% python3 -q
>>> import numpy as np
>>> import numpy.linalg as la
>>> np.set_printoptions(precision=2, suppress=True, linewidth=160)
>>> A2 = np.array([[-2, -1], [1, 0]])
>>> C = np.array([[1, 1], [0, 0]])
>>> K = np.kron(A2, C)
>>> K
array([[-2, -2, -1, -1],
       [ 0,  0,  0,  0],
       [ 1,  1,  0,  0],
       [ 0,  0,  0,  0]])
>>> # rows 1 and 3 are equal
>>> try:
...     la.inv(K)
... except la.LinAlgError as e:
...     print(e)
... 
Singular matrix
>>> np.unique(K.round(6), axis=0).shape
(3, 4)
>>> la.lstsq(K[:-1].T, K[-1])[2]
np.int32(2)
>>> round(la.norm(K, 2) / la.norm(K), 2)
np.float64(0.99)
>>> U, sigma, Vh = la.svd(K)
>>> sigma
array([3.41, 0.59, 0.  , 0.  ])
>>> A2 = U[:, :2] @ np.diag(sigma[:2]) @ Vh[:2]
>>> A2.round(2) + 0
array([[-2., -2., -1., -1.],
       [ 0.,  0.,  0.,  0.],
       [ 1.,  1.,  0.,  0.],
       [ 0.,  0.,  0.,  0.]])
>>> la.matrix_rank(A2)
np.int64(2)
>>> la.matrix_rank(K, rtol=0.05)
np.int64(2)
>>> rank = la.matrix_rank(K)
>>> rank
np.int64(2)
>>> ns = la.svd(K)[2][rank:].T
>>> np.allclose(K @ ns, 0)
True
>>> np.round(K @ ns, 2) + 0
array([[0., 0.],
       [0., 0.],
       [0., 0.],
       [0., 0.]])
>>> np.round(ns @ ns.T, 2) + 0
array([[ 0.5, -0.5,  0. ,  0. ],
       [-0.5,  0.5,  0. ,  0. ],
       [ 0. ,  0. ,  0.5, -0.5],
       [ 0. ,  0. , -0.5,  0.5]])
>>> round(la.det(K.T), 2)
np.float64(0.0)
>>> np.einsum("ii->", K)
np.int64(-2)
>>> round(float(la.eigvals(K).sum().real), 2)
-2.0
>>> round(float(la.det(K[::-1])), 2)
0.0
>>> la.eigvals(K)
array([-1., -1.,  0.,  0.])
>>> arr = np.loadtxt("m.csv", delimiter=",")
>>> arr
array([[ 5.,  6.,  7.],
       [ 8.,  9., 10.],
       [11., 12., 13.]])
>>> [round(float(x), 2) for x in la.svd(arr, compute_uv=False)[:3]]
[28.08, 0.64, 0.0]
>>> np.argsort(-la.norm(arr, axis=0).round(6), kind="stable")[:3]
array([2, 1, 0])
>>> round(la.det(2 * arr), 2), round(la.det(arr), 2)
(np.float64(0.0), np.float64(0.0))
>>> np.kron(np.eye(2, dtype=int), arr)
array([[ 5.,  6.,  7.,  0.,  0.,  0.],
       [ 8.,  9., 10.,  0.,  0.,  0.],
       [11., 12., 13.,  0.,  0.,  0.],
       [ 0.,  0.,  0.,  5.,  6.,  7.],
       [ 0.,  0.,  0.,  8.,  9., 10.],
       [ 0.,  0.,  0., 11., 12., 13.]])
>>> np.round(la.eigvals(arr), 2) + 0
array([27.65, -0.65,  0.  ])
>>> np.einsum("ij,ji->", arr, arr)
np.float64(765.0)
>>> np.round(np.poly(arr), 2) + 0
array([  1., -27., -18.,   0.])
>>> rng = np.random.default_rng(57)
>>> lab = rng.permutation(3)
>>> lab
array([0, 2, 1])
>>> A2 = arr[lab][:, lab]
>>> A2
array([[ 5.,  7.,  6.],
       [11., 13., 12.],
       [ 8., 10.,  9.]])
>>> round(float(la.det(A2)), 2), np.round(la.det(arr[lab]), 2)
(0.0, np.float64(-0.0))
>>> np.trace(A2)
np.float64(27.0)
>>> la.norm(arr, axis=0)
array([14.49, 16.16, 17.83])
>>> round(float(la.norm(arr, "nuc")), 2)
28.72
>>> round(la.norm(arr) ** 2 / la.norm(arr, 2) ** 2, 2)
np.float64(1.0)
>>> la.norm(arr, axis=1).argmax()
np.int64(2)
>>> arr[2] @ arr[1]
np.float64(326.0)
>>> round(la.norm(arr[2] - arr[1]), 2)
np.float64(5.2)
>>> np.round(la.norm(arr, 1), 2), np.round(la.norm(arr, np.inf), 2)
(np.float64(30.0), np.float64(36.0))
>>> round(float(la.norm(arr[2], 1)), 2), round(la.norm(arr[2], np.inf), 2)
(36.0, np.float64(13.0))
>>> round(la.norm(arr, 2), 2)
np.float64(28.08)
>>> np.abs(np.diag(la.qr(arr)[1])) > 1e-9
array([ True,  True, False])
>>> m1 = np.array([[-1.0, -0.9], [-1.0, -0.94]])
>>> m1
array([[-1.  , -0.9 ],
       [-1.  , -0.94]])
>>> q = m1.astype(float).copy()
>>> for j in range(2):
...     q[:, j] -= q[:, :j] @ (q[:, :j].T @ q[:, j])
...     q[:, j] /= la.norm(q[:, j])
... 
>>> np.round(q.T @ q, 2) + 0
array([[1., 0.],
       [0., 1.]])
>>> vals, evecs = la.eig(m1)
>>> np.sort(la.eigvals(m1.T))
array([-1.92, -0.02])
>>> np.round(np.sort(la.eigvals(m1 @ m1)), 2) + 0
array([0.  , 3.68])
>>> vec = np.array([5, 0])
>>> y = m1 @ vec
>>> c, lr = np.zeros(2), 1 / la.norm(m1, 2) ** 2
>>> for i in range(25):
...     c -= lr * m1.T @ (m1 @ c - y)
...     if i % 5 == 0: print(i, round(la.norm(m1 @ c - y), 2))
... 
0 0.07
5 0.07
10 0.07
15 0.07
20 0.07
>>> c
array([2.71, 2.48])
>>> round(la.cond(m1), 2)
np.float64(92.33)
>>> vec = np.array([7, -5])
>>> a = np.maximum(m1 @ vec, 0)
>>> m1.T @ a
array([0., 0.])
>>> np.tanh(m1 @ vec)
array([-0.99, -0.98])
>>> np.maximum(m1 @ vec, 0) - np.maximum(-m1 @ vec, 0)
array([-2.5, -2.3])
>>> m1 * (a > 1e-9)[:, None]
array([[-0., -0.],
       [-0., -0.]])
>>> np.round(la.norm(m1, 2) / la.norm(m1), 2)
np.float64(1.0)
>>> la.cond(m1) > 100
np.False_
>>> np.argsort(-la.norm(m1, axis=0).round(6), kind="stable")[:3]
array([0, 1])
>>> la.matrix_rank(m1, rtol=0.1)
np.int64(1)
>>> [round(float(x), 2) for x in la.svd(m1, compute_uv=False)[:3]]
[1.92, 0.02]
>>> lab = rng.integers(0, 2, 3)
>>> E = (lab[:, None] == lab) * 2 + np.eye(3)
>>> E
array([[3., 0., 2.],
       [0., 3., 0.],
       [2., 0., 3.]])
>>> vals, evecs = la.eig(E)
>>> np.round(np.prod(vals), 2)
np.float64(15.0)
>>> np.round(E @ evecs[:, 0] - vals[0] * evecs[:, 0], 2) + 0
array([0., 0., 0.])
>>> vals
array([5., 1., 3.])
>>> low = la.cholesky(E)
>>> low
array([[1.73, 0.  , 0.  ],
       [0.  , 1.73, 0.  ],
       [1.15, 0.  , 1.29]])
>>> E / np.sqrt(np.outer(np.diag(E), np.diag(E)))
array([[1.  , 0.  , 0.67],
       [0.  , 1.  , 0.  ],
       [0.67, 0.  , 1.  ]])
>>> np.diag(low) ** 2
array([3.  , 3.  , 1.67])
>>> vals, evecs = la.eigh(E)
>>> vec = np.array([-1, -2, -2])
>>> round(vec @ E @ vec / (vec @ vec), 2), round(float(vals[0]), 2), vals[-1]
(np.float64(3.89), 1.0, np.float64(5.0))
>>> vec @ E @ vec
np.float64(35.0)
>>> evecs * np.sqrt(vals) @ evecs.T
array([[1.62, 0.  , 0.62],
       [0.  , 1.73, 0.  ],
       [0.62, 0.  , 1.62]])
>>> vals, evecs = la.eigh(E)
>>> np.abs(evecs[:, -1])
array([0.71, 0.  , 0.71])
>>> (vals > 1e-8).sum(), (vals < -1e-8).sum()
(np.int64(3), np.int64(0))
>>> evecs @ np.diag(vals) @ evecs.T
array([[3., 0., 2.],
       [0., 3., 0.],
       [2., 0., 3.]])
>>> la.eigvalsh(E @ E)
array([ 1.,  9., 25.])
>>> vals.sum(), np.trace(E)
(np.float64(9.0), np.float64(9.0))
>>> np.round(evecs.T @ E @ evecs, 2) + 0
array([[1., 0., 0.],
       [0., 3., 0.],
       [0., 0., 5.]])
>>> la.svd(E, compute_uv=False)
array([5., 3., 1.])
>>> la.eigvalsh(E + 4 * np.eye(3))
array([5., 7., 9.])
>>> np.round(la.det(E.T), 2)
np.float64(15.0)
>>> np.einsum("ii->", E)
np.float64(9.0)
>>> np.round(la.det(E[::-1]), 2)
np.float64(-15.0)
>>> J = np.load("sample13.npy")
>>> J
array([[ 4,  8],
       [ 1,  2],
       [ 8, 16],
       [ 4,  8]])
>>> la.lstsq(J[:-1].T, J[-1])[2]
np.int32(1)
>>> J @ la.pinv(J) @ J
array([[ 4.,  8.],
       [ 1.,  2.],
       [ 8., 16.],
       [ 4.,  8.]])
>>> np.abs(np.diag(la.qr(J)[1])) > 1e-9
array([ True, False])
>>> A2 = J + rng.integers(-2, 3, (4, 1)) @ rng.integers(-2, 3, (1, 2))
>>> A2
array([[ 2, 10],
       [-1,  4],
       [ 9, 15],
       [ 5,  7]])
>>> la.matrix_rank(A2 - J, tol=1e-8)
np.int64(1)
>>> np.round(la.svd(A2 - J, compute_uv=False), 2) + 0
array([4.47, 0.  ])
>>> lab = rng.permutation(3)
>>> lab
array([2, 0, 1])
>>> A2 = E[lab][:, lab]
>>> np.diag(A2)
array([3., 3., 3.])
>>> A2
array([[3., 2., 0.],
       [2., 3., 0.],
       [0., 0., 3.]])
>>> C = 5 * np.array([[-0.5, -0.3, -0.7], [-0.3, 1.1, -1.3]])
>>> lab = rng.integers(0, 2, 27)
>>> F = C[lab] + rng.normal(size=(27, 3))
>>> F
array([[-2.94, -2.84, -4.65],
       [-1.7 ,  6.16, -5.98],
       [-1.98,  3.75, -6.52],
       [-1.59, -1.14, -2.96],
       [-0.51, -0.01, -3.67],
       [-4.7 , -0.25, -3.97],
       [-1.97, -2.41, -3.15],
       [-3.36, -1.07, -4.23],
       [-2.91, -2.3 , -3.09],
       [-2.26, -1.25, -4.42],
       [-1.65,  4.4 , -6.9 ],
       [-1.31,  5.61, -5.01],
       [-1.34,  5.23, -7.29],
       [-1.01,  5.01, -5.23],
       [-3.68,  4.78, -7.8 ],
       [-2.81,  5.38, -7.07],
       [-1.86,  6.14, -5.17],
       [-2.97,  5.48, -6.92],
       [-3.23, -1.08, -4.6 ],
       [-3.36, -2.51, -2.9 ],
       [-1.25,  4.96, -5.93],
       [-3.25, -2.38, -2.15],
       [-1.93, -1.31, -1.8 ],
       [-1.21,  5.22, -8.01],
       [-2.95,  5.3 , -5.88],
       [-2.11, -1.43, -3.77],
       [-1.74,  6.38, -5.5 ]])
>>> Xs = F - F.mean(axis=0)
>>> evecs = la.svd(Xs)[2][:2]
>>> A2 = Xs - Xs @ evecs.T @ evecs
>>> np.round(np.cov(Xs @ evecs.T, rowvar=False), 2) + 0
array([[14.9 ,  0.  ],
       [ 0.  ,  1.11]])
>>> vec = np.array([4, 1, 6])
>>> a = np.maximum(F @ vec, 0)
>>> np.flatnonzero(a > 1e-9)
array([], dtype=int64)
>>> np.tanh(F @ vec)
array([-1., -1., -1., -1., -1., -1., -1., -1., -1., -1., -1., -1., -1., -1., -1., -1., -1., -1., -1., -1., -1., -1., -1., -1., -1., -1., -1.])
>>> Xs = F - F.mean(axis=0)
>>> U, sigma, Vh = la.svd(Xs, full_matrices=False)
>>> la.matrix_rank(Xs)
np.int64(3)
>>> np.round((sigma ** 2).sum() ** 2 / (sigma ** 4).sum(), 2)
np.float64(1.23)
>>> Vh[0] * np.sign(Vh[0, np.abs(Vh[0]).argmax()])
array([ 0.09,  0.92, -0.39])
>>> sigma
array([19.68,  5.38,  3.93])
>>> M = np.load("arr.npy")
>>> M
array([[-2,  1,  3, -2],
       [-2, -2,  1,  3],
       [ 3, -2, -2,  1],
       [ 1,  3, -2, -2]])
>>> np.unique(M.round(6), axis=0).shape
(4, 4)
>>> np.round(np.trace(la.pinv(M) @ M), 2)
np.float64(3.0)
>>> np.allclose(M[:-1].T @ la.lstsq(M[:-1].T, M[-1])[0], M[-1])
True
>>> M @ la.pinv(M) @ M
array([[-2.,  1.,  3., -2.],
       [-2., -2.,  1.,  3.],
       [ 3., -2., -2.,  1.],
       [ 1.,  3., -2., -2.]])
>>> lab = rng.permutation(4)
>>> lab
array([2, 1, 3, 0])
>>> A2 = M[lab][:, lab]
>>> np.round(la.det(A2), 2), round(float(la.det(M[lab])), 2)
(np.float64(-0.0), -0.0)
>>> np.allclose(A2, M)
False
>>> A2
array([[-2, -2,  1,  3],
       [ 1, -2,  3, -2],
       [-2,  3, -2,  1],
       [ 3,  1, -2, -2]])
>>> rank = la.matrix_rank(M)
>>> rank
np.int64(3)
>>> ns = la.svd(M)[2][rank:].T
>>> ns[:, 0] / ns[np.abs(ns[:, 0]).round(6).argmax(), 0]
array([1., 1., 1., 1.])
>>> ns @ ns.T
array([[0.25, 0.25, 0.25, 0.25],
       [0.25, 0.25, 0.25, 0.25],
       [0.25, 0.25, 0.25, 0.25],
       [0.25, 0.25, 0.25, 0.25]])
>>> r0 = np.array([-8, -5, -6, 6])
>>> X = np.array([np.roll(r0, i) for i in range(4)])
>>> X
array([[-8, -5, -6,  6],
       [ 6, -8, -5, -6],
       [-6,  6, -8, -5],
       [-5, -6,  6, -8]])
>>> np.fft.fft(X[0])
array([-13. +0.j,  -2.+11.j, -15. +0.j,  -2.-11.j])
>>> X @ np.ones(4)
array([-13., -13., -13., -13.])
>>> np.allclose(X @ X.T, X.T @ X)
True
>>> X @ (-1.0) ** np.arange(4)
array([-15.,  15., -15.,  15.])
>>> q, R = la.qr(X)
>>> q
array([[-0.63, -0.45, -0.37, -0.51],
       [ 0.47, -0.59, -0.56,  0.34],
       [-0.47,  0.43, -0.51,  0.57],
       [-0.39, -0.51,  0.54,  0.54]])
>>> R
array([[ 12.69,  -1.1 ,   2.84,  -1.1 ],
       [  0.  ,  12.64,  -0.86,   2.75],
       [  0.  ,   0.  ,  12.34,  -0.69],
       [  0.  ,   0.  ,   0.  , -12.32]])
>>> np.round(q.T @ q, 2) + 0
array([[1., 0., 0., 0.],
       [0., 1., 0., 0.],
       [0., 0., 1., 0.],
       [0., 0., 0., 1.]])
>>> np.round(abs(R[0, 0]), 2), np.round(la.norm(X[:, 0]), 2)
(np.float64(12.69), np.float64(12.69))
>>> np.trace(q @ q.T)
np.float64(4.0)
>>> q.shape, R.shape
((4, 4), (4, 4))
>>> (X - X.T) / 2
array([[ 0. , -5.5,  0. ,  5.5],
       [ 5.5,  0. , -5.5,  0. ],
       [ 0. ,  5.5,  0. , -5.5],
       [-5.5,  0. ,  5.5,  0. ]])
>>> np.trace(X)
np.int64(-32)
>>> np.allclose(X, X.T)
False
>>> np.allclose(X @ X.T, X.T @ X)
True
>>> la.determinant(X)
Traceback (most recent call last):
  File "<python-input-175>", line 1, in <module>
    la.determinant(X)
    ^^^^^^^^^^^^^^
AttributeError: module 'numpy.linalg' has no attribute 'determinant'
>>> X.reshape(2, -1)
array([[-8, -5, -6,  6,  6, -8, -5, -6],
       [-6,  6, -8, -5, -5, -6,  6, -8]])
>>> X.reshape(4, 5)
Traceback (most recent call last):
  File "<python-input-177>", line 1, in <module>
    X.reshape(4, 5)
    ~~~~~~~~~^^^^^^
ValueError: cannot reshape array of size 16 into shape (4,5)
>>> t3 = X.reshape(4, 2, -1)
>>> t3.sum(axis=1)
array([[-14,   1],
       [  1, -14],
       [-14,   1],
       [  1, -14]])
